In [1]: import numpy as np

In [2]: np.set_printoptions(suppress=True, linewidth=160)

In [3]: def rd(a):
   ...:     return np.round(a, 2) + 0
   ...: 

In [4]: X = np.load("arr.npy")

In [5]: rd(X)
Out[5]: 
array([[-0.49, -0.6 , -2.39,  4.26,  0.02,  0.72],
       [-1.99, -1.26, -2.92,  3.16,  0.93,  0.29],
       [-2.39, -1.42, -2.96,  2.65,  1.2 ,  0.13],
       [ 2.7 ,  1.06,  0.23,  3.51, -1.75,  1.07],
       [-3.36, -1.72, -2.6 ,  0.46,  1.89, -0.43],
       [-3.03, -1.26, -0.7 , -3.01,  1.91, -1.03],
       [-0.26,  0.25,  1.97, -4.48,  0.43, -0.88],
       [-3.26, -1.7 , -2.72,  0.85,  1.8 , -0.34],
       [-3.41, -1.55, -1.49, -1.93,  2.06, -0.88],
       [-2.96, -1.22, -0.6 , -3.13,  1.88, -1.04],
       [ 3.43,  1.56,  1.56,  1.82, -2.07,  0.87]])

In [6]: np.abs(np.diag(np.linalg.qr(X)[1])) > 1e-9
Out[6]: array([ True,  True, False, False, False, False])

In [7]: rd(np.trace(np.linalg.pinv(X) @ X))
Out[7]: np.float64(2.0)

In [8]: left, s, Vt = np.linalg.svd(X)

In [9]: vecs = Vt[:(s > 1e-8).sum()]

In [10]: rng = np.random.default_rng(499020)

In [11]: x = X[9] + 4 * X[4] + rng.integers(2) * np.eye(6)[1]

In [12]: rd(x)
Out[12]: array([-16.41,  -8.1 , -11.  ,  -1.3 ,   9.43,  -2.75])

In [13]: rd(np.linalg.norm(x - vecs.T @ vecs @ x))
Out[13]: np.float64(0.0)

In [14]: rd(vecs.T @ vecs)
Out[14]: 
array([[ 0.49,  0.24,  0.29,  0.12, -0.29,  0.1 ],
       [ 0.24,  0.12,  0.17, -0.01, -0.13,  0.04],
       [ 0.29,  0.17,  0.35, -0.3 , -0.15, -0.01],
       [ 0.12, -0.01, -0.3 ,  0.81, -0.12,  0.17],
       [-0.29, -0.13, -0.15, -0.12,  0.17, -0.07],
       [ 0.1 ,  0.04, -0.01,  0.17, -0.07,  0.05]])

In [15]: rd(np.diag(vecs.T @ vecs))
Out[15]: array([0.49, 0.12, 0.35, 0.81, 0.17, 0.05])

In [16]: np.linalg.matrix_rank(np.vstack([X, x]))
Out[16]: np.int64(2)

In [17]: f = np.array([0, 3, -9, 3, 1, 7]) + 0.5

In [18]: mat = np.eye(6) - 2 * np.outer(f, f) / (f @ f)

In [19]: rd(mat)
Out[19]: 
array([[ 1.  , -0.02,  0.05, -0.02, -0.01, -0.05],
       [-0.02,  0.84,  0.38, -0.16, -0.07, -0.34],
       [ 0.05,  0.38,  0.07,  0.38,  0.16,  0.82],
       [-0.02, -0.16,  0.38,  0.84, -0.07, -0.34],
       [-0.01, -0.07,  0.16, -0.07,  0.97, -0.14],
       [-0.05, -0.34,  0.82, -0.34, -0.14,  0.28]])

In [20]: np.argsort(-np.linalg.norm(X, axis=0).round(6), kind="stable")[:3]
Out[20]: array([3, 0, 2])

In [21]: rd(np.linalg.norm(X, 2) / np.linalg.norm(X))
Out[21]: np.float64(0.77)

In [22]: np.linalg.matrix_rank(X, rtol=0.1)
Out[22]: np.int64(2)

In [23]: np.linalg.cond(X) > 100
Out[23]: np.True_

In [24]: f = np.array([1, 3, 1, 0, -3, -3])

In [25]: B = mat + np.outer(f, np.eye(6)[5])

In [26]: rd(B)
Out[26]: 
array([[ 1.  , -0.02,  0.05, -0.02, -0.01,  0.95],
       [-0.02,  0.84,  0.38, -0.16, -0.07,  2.66],
       [ 0.05,  0.38,  0.07,  0.38,  0.16,  1.82],
       [-0.02, -0.16,  0.38,  0.84, -0.07, -0.34],
       [-0.01, -0.07,  0.16, -0.07,  0.97, -3.14],
       [-0.05, -0.34,  0.82, -0.34, -0.14, -2.72]])

In [27]: rd(np.linalg.det(B) / np.linalg.det(mat)), rd(1 + np.linalg.solve(mat, f)[5])
Out[27]: (np.float64(0.36), np.float64(0.36))

In [28]: rd(mat.T @ mat)
Out[28]: 
array([[1., 0., 0., 0., 0., 0.],
       [0., 1., 0., 0., 0., 0.],
       [0., 0., 1., 0., 0., 0.],
       [0., 0., 0., 1., 0., 0.],
       [0., 0., 0., 0., 1., 0.],
       [0., 0., 0., 0., 0., 1.]])

In [29]: rd(np.linalg.svd(mat, compute_uv=False))
Out[29]: array([1., 1., 1., 1., 1., 1.])

In [30]: rd(mat @ mat.T)
Out[30]: 
array([[1., 0., 0., 0., 0., 0.],
       [0., 1., 0., 0., 0., 0.],
       [0., 0., 1., 0., 0., 0.],
       [0., 0., 0., 1., 0., 0.],
       [0., 0., 0., 0., 1., 0.],
       [0., 0., 0., 0., 0., 1.]])

In [31]: ev, vecs = np.linalg.eigh(mat)

In [32]: x = np.array([1, 1, 0, 1, 3, 3])

In [33]: rd(x @ mat @ x)
Out[33]: np.float64(5.69)

In [34]: rd(x @ mat @ x / (x @ x)), rd(ev[0]), rd(ev[-1])
Out[34]: (np.float64(0.27), np.float64(-1.0), np.float64(1.0))

In [35]: rd(vecs * np.maximum(ev, 0) @ vecs.T)
Out[35]: 
array([[ 1.  , -0.01,  0.03, -0.01,  0.  , -0.02],
       [-0.01,  0.92,  0.19, -0.08, -0.03, -0.17],
       [ 0.03,  0.19,  0.54,  0.19,  0.08,  0.41],
       [-0.01, -0.08,  0.19,  0.92, -0.03, -0.17],
       [ 0.  , -0.03,  0.08, -0.03,  0.99, -0.07],
       [-0.02, -0.17,  0.41, -0.17, -0.07,  0.64]])

In [36]: data = np.load("w.npy")

In [37]: data
Out[37]: 
array([[0, 1, 0, 1],
       [1, 0, 0, 1],
       [0, 0, 0, 0],
       [1, 1, 0, 0]])

In [38]: left, s, Vt = np.linalg.svd(data)

In [39]: vecs = Vt[:(s > 1e-8).sum()]

In [40]: x = data[3] + 5 * data[1] + rng.integers(2) * np.eye(4)[2]

In [41]: x
Out[41]: array([6., 1., 0., 5.])

In [42]: np.allclose(vecs.T @ vecs @ x, x)
Out[42]: True

In [43]: feats = np.load("x.npy")

In [44]: feats
Out[44]: 
array([[0, 7, 2, 2, 7, 0, 0],
       [0, 0, 7, 2, 2, 7, 0],
       [0, 0, 0, 7, 2, 2, 7],
       [7, 0, 0, 0, 7, 2, 2],
       [2, 7, 0, 0, 0, 7, 2],
       [2, 2, 7, 0, 0, 0, 7],
       [7, 2, 2, 7, 0, 0, 0]])

In [45]: lab = rng.permutation(7)

In [46]: B = feats[:, lab] * rng.choice([-1, 1], 7)

In [47]: B
Out[47]: 
array([[ 0, -2,  0, -2, -7,  7,  0],
       [ 0, -7,  0, -2,  0,  2,  7],
       [ 7,  0,  0, -7,  0,  2,  2],
       [ 2,  0,  7,  0,  0,  7,  2],
       [ 2,  0,  2,  0, -7,  0,  7],
       [ 7, -7,  2,  0, -2,  0,  0],
       [ 0, -2,  7, -7, -2,  0,  0]])

In [48]: left, _, Vt = np.linalg.svd(feats.T @ B)

In [49]: rd(np.linalg.lstsq(feats, B)[0])
Out[49]: 
array([[ 0.,  0.,  1.,  0.,  0.,  0.,  0.],
       [ 0.,  0.,  0.,  0., -1.,  0.,  0.],
       [ 0., -1.,  0.,  0.,  0.,  0.,  0.],
       [ 0.,  0.,  0., -1.,  0.,  0.,  0.],
       [ 0.,  0.,  0.,  0.,  0.,  1.,  0.],
       [ 0.,  0.,  0.,  0.,  0.,  0.,  1.],
       [ 1.,  0.,  0.,  0.,  0.,  0.,  0.]])

In [50]: rd(left @ Vt)
Out[50]: 
array([[ 0.,  0.,  1.,  0.,  0.,  0.,  0.],
       [ 0.,  0.,  0.,  0., -1.,  0.,  0.],
       [ 0., -1.,  0.,  0.,  0.,  0.,  0.],
       [ 0.,  0.,  0., -1.,  0.,  0.,  0.],
       [ 0.,  0.,  0.,  0.,  0.,  1.,  0.],
       [ 0.,  0.,  0.,  0.,  0.,  0.,  1.],
       [ 1.,  0.,  0.,  0.,  0.,  0.,  0.]])

In [51]: q, vecs = np.linalg.qr(feats[:, :4])[0], np.linalg.qr(feats[:, 4:])[0]

In [52]: s = np.linalg.svd(q.T @ vecs, compute_uv=False)

In [53]: rd(np.degrees(np.arccos(s.clip(0, 1))))
Out[53]: array([42.16, 68.59, 76.4 ])

In [54]: rd(s)
Out[54]: array([0.74, 0.37, 0.24])

In [55]: arr = np.array([[1.32, -0.69, 0.3, 0.65],
    ...:     [3.27, -1.08, -0.41, 0.02],
    ...:     [-0.2, 0.32, -0.19, -0.12],
    ...:     [2.82, -1.17, 0.07, 0.57],
    ...:     [-0.54, 0.3, -0.02, -0.12],
    ...:     [0.77, -0.45, 0.22, 0.48]])

In [56]: ev, vecs = np.linalg.eigh(mat)

In [57]: rd(np.linalg.eigvalsh(mat + 4 * np.eye(6)))
Out[57]: array([3., 5., 5., 5., 5., 5.])

In [58]: (ev > 1e-8).sum(), (ev < -1e-8).sum()
Out[58]: (np.int64(5), np.int64(1))

In [59]: ev.sum(), np.trace(mat)
Out[59]: (np.float64(4.0), np.float64(4.0))

In [60]: rd(vecs.T @ mat @ vecs)
Out[60]: 
array([[-1.,  0.,  0.,  0.,  0.,  0.],
       [ 0.,  1.,  0.,  0.,  0.,  0.],
       [ 0.,  0.,  1.,  0.,  0.,  0.],
       [ 0.,  0.,  0.,  1.,  0.,  0.],
       [ 0.,  0.,  0.,  0.,  1.,  0.],
       [ 0.,  0.,  0.,  0.,  0.,  1.]])

In [61]: rd(ev)
Out[61]: array([-1.,  1.,  1.,  1.,  1.,  1.])

In [62]: rd(vecs.T @ vecs)
Out[62]: 
array([[1., 0., 0., 0., 0., 0.],
       [0., 1., 0., 0., 0., 0.],
       [0., 0., 1., 0., 0., 0.],
       [0., 0., 0., 1., 0., 0.],
       [0., 0., 0., 0., 1., 0.],
       [0., 0., 0., 0., 0., 1.]])
